In [1]: import numpy as np

In [2]: from numpy import linalg as LA

In [3]: np.set_printoptions(suppress=True, linewidth=100)

In [4]: M = np.load("sample15.npy")

In [5]: M
Out[5]: 
array([[ 1, -1, -2, -3,  1,  4,  5, -3, -3,  1, -3, -2],
       [-5, -5,  0, -1,  1, -1, -2,  2, -4, -2, -1,  0],
       [ 5,  3,  5, -4, -1, -5, -3, -5, -2, -1,  0,  1],
       [ 1,  2,  2, -4,  5,  0, -4,  3, -4,  1,  3,  5],
       [ 2,  4,  0,  2,  1,  1,  3, -2,  5,  2, -4,  4],
       [-1, -2, -3, -1,  5, -5,  2, -3, -4,  3,  5,  3],
       [ 0, -3,  4,  1,  3,  4, -4,  4,  0,  2, -2, -2],
       [ 0, -2,  1,  4,  3,  2,  5, -2, -3,  0, -3, -1],
       [-4, -3,  4, -3, -5,  1, -5,  1,  3,  5,  1, -5],
       [-2, -5, -3,  5, -1, -5, -3, -4,  5,  2,  2,  2],
       [-5, -5, -4, -1,  0,  3,  0,  3,  0,  3,  2,  4],
       [ 4, -5, -5, -5, -5, -5, -3,  0, -5,  4,  0,  5]])

In [6]: r0 = np.array([-1, 2])

In [7]: np.correlate(M[7], M[10], "full")
Out[7]: 
array([  0,  -8,   0,  12,  23,  20,  36,  14,  11,   8,  10,  -8, -19, -48, -66, -46, -33,  -6,
        28,  28,  19,  20,   5])

In [8]: np.cross(M[7, :3], M[10, :3])
Out[8]: array([ 13,  -5, -10])

In [9]: np.polyval(r0, M[7])
Out[9]: array([ 2,  4,  1, -2, -1,  0, -3,  4,  5,  2,  5,  3])

In [10]: E = np.load("out14.npy")

In [11]: E.round(3) + 0
Out[11]: 
array([[ -3.695, -34.167,  -3.384, -12.383,   8.83 ,  17.375,  31.652],
       [ -3.296, -28.791,  -2.558, -10.207,   7.204,  13.823,  25.673],
       [ -2.794, -21.215,  -1.489,  -7.362,   4.952,   9.135,  17.551],
       [ -2.784, -21.04 ,  -1.466,  -7.3  ,   4.901,   9.033,  17.369],
       [ -2.475, -15.707,  -0.806,  -5.494,   3.359,   6.039,  11.952],
       [ -2.394, -14.217,  -0.64 ,  -5.024,   2.938,   5.261,  10.498],
       [ -2.056,  -7.923,  -0.062,  -3.234,   1.234,   2.357,   4.763],
       [ -1.793,  -4.266,   0.128,  -2.338,   0.354,   1.091,   1.927],
       [ -1.773,  -4.062,   0.133,  -2.29 ,   0.31 ,   1.034,   1.787],
       [ -1.744,  -3.793,   0.139,  -2.225,   0.253,   0.961,   1.606],
       [ -1.441,  -1.879,   0.134,  -1.712,  -0.092,   0.542,   0.492],
       [ -1.401,  -1.72 ,   0.129,  -1.659,  -0.113,   0.515,   0.418],
       [ -1.289,  -1.347,   0.112,  -1.518,  -0.155,   0.457,   0.259],
       [ -0.894,  -0.565,   0.055,  -1.06 ,  -0.179,   0.331,   0.028],
       [ -0.882,  -0.549,   0.053,  -1.045,  -0.177,   0.327,   0.026],
       [ -0.434,  -0.166,   0.012,  -0.528,  -0.103,   0.188,  -0.006],
       [  0.07 ,   0.016,   0.   ,   0.088,   0.018,  -0.036,   0.   ],
       [  0.502,   0.08 ,   0.015,   0.647,   0.127,  -0.29 ,  -0.021],
       [  0.706,   0.095,   0.029,   0.92 ,   0.178,  -0.428,  -0.044],
       [  0.731,   0.096,   0.03 ,   0.954,   0.184,  -0.446,  -0.047],
       [  0.846,   0.101,   0.04 ,   1.111,   0.212,  -0.53 ,  -0.065],
       [  1.785,   0.111,   0.161,   2.453,   0.424,  -1.337,  -0.327],
       [  3.79 ,   0.175,   0.601,   5.603,   0.756,  -3.625,  -1.512],
       [  3.832,   0.179,   0.612,   5.672,   0.761,  -3.68 ,  -1.545],
       [  4.395,   0.233,   0.769,   6.61 ,   0.825,  -4.43 ,  -2.011],
       [  4.798,   0.283,   0.889,   7.295,   0.864,  -4.992,  -2.375],
       [  5.969,   0.481,   1.264,   9.329,   0.948,  -6.72 ,  -3.56 ],
       [  8.313,   1.099,   2.121,  13.58 ,   0.999, -10.533,  -6.414],
       [  9.912,   1.675,   2.769,  16.588,   0.959, -13.353,  -8.665],
       [ 20.886,   8.142,   8.069,  38.747,  -0.418, -35.722, -28.489],
       [ 21.901,   8.912,   8.612,  40.889,  -0.617, -37.977, -30.6  ],
       [ 23.015,   9.784,   9.215,  43.256,  -0.847, -40.482, -32.961],
       [ 24.551,  11.031,  10.059,  46.54 ,  -1.182, -43.979, -36.283]])

In [12]: # rank 3

In [13]: G = np.cov(E, rowvar=False)

In [14]: np.round(LA.eigvalsh(G)[::-1], 3) + 0
Out[14]: array([786.675,  56.903,   2.545,   0.   ,   0.   ,   0.   ,   0.   ])

In [15]: np.round(E.std(axis=0), 3)
Out[15]: array([ 7.916, 10.147,  3.144, 15.032,  2.24 , 14.393, 14.381])

In [16]: np.argsort(-E.std(axis=0).round(6), kind="stable")
Out[16]: array([3, 5, 6, 1, 0, 2, 4])

In [17]: np.round(np.median(E, axis=0), 3)
Out[17]: array([ 0.07 ,  0.016,  0.128,  0.088,  0.31 , -0.036, -0.006])

In [18]: round(LA.norm(E[31], 1), 3), np.round(LA.norm(E[31], np.inf), 3)
Out[18]: (np.float64(159.56), np.float64(43.256))

In [19]: LA.norm(E, axis=1).argmax()
Out[19]: np.int64(32)

In [20]: r = LA.matrix_rank(E)

In [21]: print(r)
3

In [22]: N = LA.svd(E)[2][r:].T

In [23]: print(LA.matrix_rank(E.T @ E), LA.matrix_rank(E @ E.T))
3 3

In [24]: np.allclose(E @ N, 0)
Out[24]: True

In [25]: [round(float(x), 3) for x in LA.svd(E, compute_uv=False)[:3]]
Out[25]: [161.764, 56.712, 9.086]

In [26]: K = np.load("arr.npy")

In [27]: print(K)
[[ 2 -3 -3 -1  1  3 -3 -1  2  1 -3  2 -3]
 [ 2 -1 -2 -3  1 -3  2 -2  2  2 -3 -2 -2]
 [ 2  0 -1  0  0  0 -2  2 -3 -3  1  3  3]
 [ 2  2  2 -2  2  3  0 -2  1 -1  2  3  2]
 [ 3  0  1 -2  2  2  0  1 -2  3 -1  2 -3]
 [ 2 -3 -3 -1  1  3 -3 -1  2  1 -3  2 -3]
 [-2  2  3  1  2  2 -3  1 -2 -3  2  2  0]
 [ 1 -3 -3  2  1 -1 -3  1  2  3 -3 -3  1]
 [ 2 -2  2 -2 -3  0 -3  2 -3  2  2 -3  1]
 [ 1 -2  0 -1 -3 -1  2  3  2 -3 -1  3  3]
 [-1 -2 -2  2  2  2  1 -2 -1 -1 -1  1  2]
 [-2  2  0 -2  3  2 -1  2  3 -1  2  1 -3]
 [ 3 -2 -3 -2  0 -2  0  2 -2  0  3  3  1]
 [ 3 -3  1 -2 -3 -2 -1  3  1  2  3 -3  0]]

In [28]: Y = M[0, 0] * M[1:] - np.outer(M[1:, 0], M[0])

In [29]: Y
Out[29]: 
array([[  0, -10, -10, -16,   6,  19,  23, -13, -19,   3, -16, -10],
       [  0,   8,  15,  11,  -6, -25, -28,  10,  13,  -6,  15,  11],
       [  0,   3,   4,  -1,   4,  -4,  -9,   6,  -1,   0,   6,   7],
       [  0,   6,   4,   8,  -1,  -7,  -7,   4,  11,   0,   2,   8],
       [  0,  -3,  -5,  -4,   6,  -1,   7,  -6,  -7,   4,   2,   1],
       [  0,  -3,   4,   1,   3,   4,  -4,   4,   0,   2,  -2,  -2],
       [  0,  -2,   1,   4,   3,   2,   5,  -2,  -3,   0,  -3,  -1],
       [  0,  -7,  -4, -15,  -1,  17,  15, -11,  -9,   9, -11, -13],
       [  0,  -7,  -7,  -1,   1,   3,   7, -10,  -1,   4,  -4,  -2],
       [  0, -10, -14, -16,   5,  23,  25, -12, -15,   8, -13,  -6],
       [  0,  -1,   3,   7,  -9, -21, -23,  12,   7,   0,  12,  13]])

In [30]: LA.matrix_rank(Y), LA.matrix_rank(M)
Out[30]: (np.int64(11), np.int64(12))

In [31]: np.flatnonzero(~Y.round(6).any(axis=1))
Out[31]: array([], dtype=int64)
